In [1]: import numpy as np

In [2]: np.set_printoptions(precision=3, suppress=True, linewidth=160, floatmode="fixed")

In [3]: J = np.array([[9, 1, -8, 8, 3, 3],
   ...:     [9, -1, 0, -3, 0, -5],
   ...:     [0, 5, 5, -1, -3, -4],
   ...:     [-3, 9, -6, 5, 2, 4],
   ...:     [7, -4, 9, 9, 8, 0]])

In [4]: J[1] = J[0]

In [5]: print(J)
[[ 9  1 -8  8  3  3]
 [ 9  1 -8  8  3  3]
 [ 0  5  5 -1 -3 -4]
 [-3  9 -6  5  2  4]
 [ 7 -4  9  9  8  0]]

In [6]: # rank 4

In [7]: print(np.linalg.cond(J) > 100)
True

In [8]: print(np.linalg.matrix_rank(J, rtol=0.1))
4

In [9]: print(round(float(np.linalg.norm(J, 2) / np.linalg.norm(J)), 3))
0.748

In [10]: print([round(float(x), 3) for x in np.linalg.svd(J, compute_uv=False)[:3]])
[23.57, 17.218, 9.844]

In [11]: print(J.sum(axis=1))
[16 16  2 11 29]

In [12]: print(J.mean(axis=0))
[ 4.400  2.400 -1.600  5.800  2.600  1.200]

In [13]: print(J.sum(axis=0))
[22 12 -8 29 13  6]

In [14]: F = np.load("mat.npy")

In [15]: print(F)
[[-1 -1 -1 -1 -1]
 [-1 -2 -2 -2 -2]
 [-1 -2 -3 -3 -3]
 [-1 -2 -3 -4 -4]
 [-1 -2 -3 -4 -5]]

In [16]: # symmetric

In [17]: evals, vecs = np.linalg.eigh(F)

In [18]: x = np.array([0, 0, 3, 1, 1])

In [19]: print(np.abs(F).sum(axis=1).max(), round(np.abs(evals).max(), 3))
15 12.344

In [20]: print(x @ F @ x)
-80

In [21]: print(np.linalg.eigvalsh(F[1:, 1:]))
[-12.007  -1.239  -0.465  -0.289]

In [22]: print(vecs * np.abs(evals) @ vecs.T)
[[1.000 1.000 1.000 1.000 1.000]
 [1.000 2.000 2.000 2.000 2.000]
 [1.000 2.000 3.000 3.000 3.000]
 [1.000 2.000 3.000 4.000 4.000]
 [1.000 2.000 3.000 4.000 5.000]]

In [23]: feats = np.load("run2.npy")

In [24]: print(feats)
[[-2.000  2.000 -1.000  2.000 -2.000 -3.000 -1.000]
 [ 3.000  0.000 -3.000  1.000 -1.000 -2.000 -2.000]
 [ 0.000  0.000  1.000 -3.000  0.000  6.000  1.000]
 [ 0.000  0.000 -6.000 -1.000  3.000  3.000  5.000]
 [ 0.000  0.000  5.000 -8.000 -7.000 -3.000  4.000]
 [ 0.000  0.000  4.000  6.000  1.000 -3.000 -1.000]
 [ 0.000  0.000  1.000 -9.000 -7.000  0.000  6.000]]

In [25]: Uu, sv = np.linalg.svd(feats)
Traceback (most recent call last):
  Cell In[25], line 1
    Uu, sv = np.linalg.svd(feats)
ValueError: too many values to unpack (expected 2)


In [26]: Uu, sv, VT = np.linalg.svd(feats, full_matrices=False)

In [27]: print(sv)
[18.458 11.903  7.162  4.916  3.560  2.048  0.533]

In [28]: print(np.round(Uu.T @ feats @ VT.T, 3) + 0)
[[18.458  0.000  0.000  0.000  0.000  0.000  0.000]
 [ 0.000 11.903  0.000  0.000  0.000  0.000  0.000]
 [ 0.000  0.000  7.162  0.000  0.000  0.000  0.000]
 [ 0.000  0.000  0.000  4.916  0.000  0.000  0.000]
 [ 0.000  0.000  0.000  0.000  3.560  0.000  0.000]
 [ 0.000  0.000  0.000  0.000  0.000  2.048  0.000]
 [ 0.000  0.000  0.000  0.000  0.000  0.000  0.533]]

In [29]: print(np.cumsum(sv ** 2) / np.sum(sv ** 2))
[0.593 0.839 0.928 0.970 0.992 1.000 1.000]

In [30]: print(Uu.shape, sv.shape, VT.shape)
(7, 7) (7,) (7, 7)

In [31]: print(sv / sv[0])
[1.000 0.645 0.388 0.266 0.193 0.111 0.029]

In [32]: blk = np.stack([feats, -1 * feats, feats[::-1]])

In [33]: print(np.linalg.det(blk))
[ 30060.000 -30060.000 -30060.000]

In [34]: print(np.linalg.matrix_rank(blk))
[7 7 7]

In [35]: print(np.einsum("bij,cij->bc", blk, blk))
[[ 575.000 -575.000   90.000]
 [-575.000  575.000  -90.000]
 [  90.000  -90.000  575.000]]

In [36]: print((blk @ feats.T).shape)
(3, 7, 7)

In [37]: arr = np.load("test12.npy")

In [38]: print(arr)
[[0 3 3 0]
 [0 3 1 2]
 [0 0 3 1]
 [0 0 0 2]]

In [39]: # triangular: eigenvalues sit on the diagonal

In [40]: Uu, sv, VT = np.linalg.svd(arr, full_matrices=False)

In [41]: print((sv > 1e-8).sum())
3

In [42]: print(np.allclose(Uu * sv @ VT, arr))
True

In [43]: print(np.round(Uu.T @ arr @ VT.T, 3) + 0)
[[5.746 0.000 0.000 0.000]
 [0.000 2.705 0.000 0.000]
 [0.000 0.000 2.380 0.000]
 [0.000 0.000 0.000 0.000]]

In [44]: print(np.cumsum(sv ** 2) / np.sum(sv ** 2))
[0.718 0.877 1.000 1.000]

In [45]: print(Uu.shape, sv.shape, VT.shape)
(4, 4) (4,) (4, 4)

In [46]: B = np.array([[-3, -2, 1],
    ...:     [0, 3, 1],
    ...:     [-1, 3, 2],
    ...:     [-1, 0, -3],
    ...:     [3, 2, 1],
    ...:     [3, 2, 1],
    ...:     [-2, 2, 0]])

In [47]: print(np.einsum("ij,ij->i", feats, feats))
[ 27.000  28.000  47.000  80.000 163.000  63.000 167.000]

In [48]: print(np.linalg.matrix_rank(feats @ B))
3
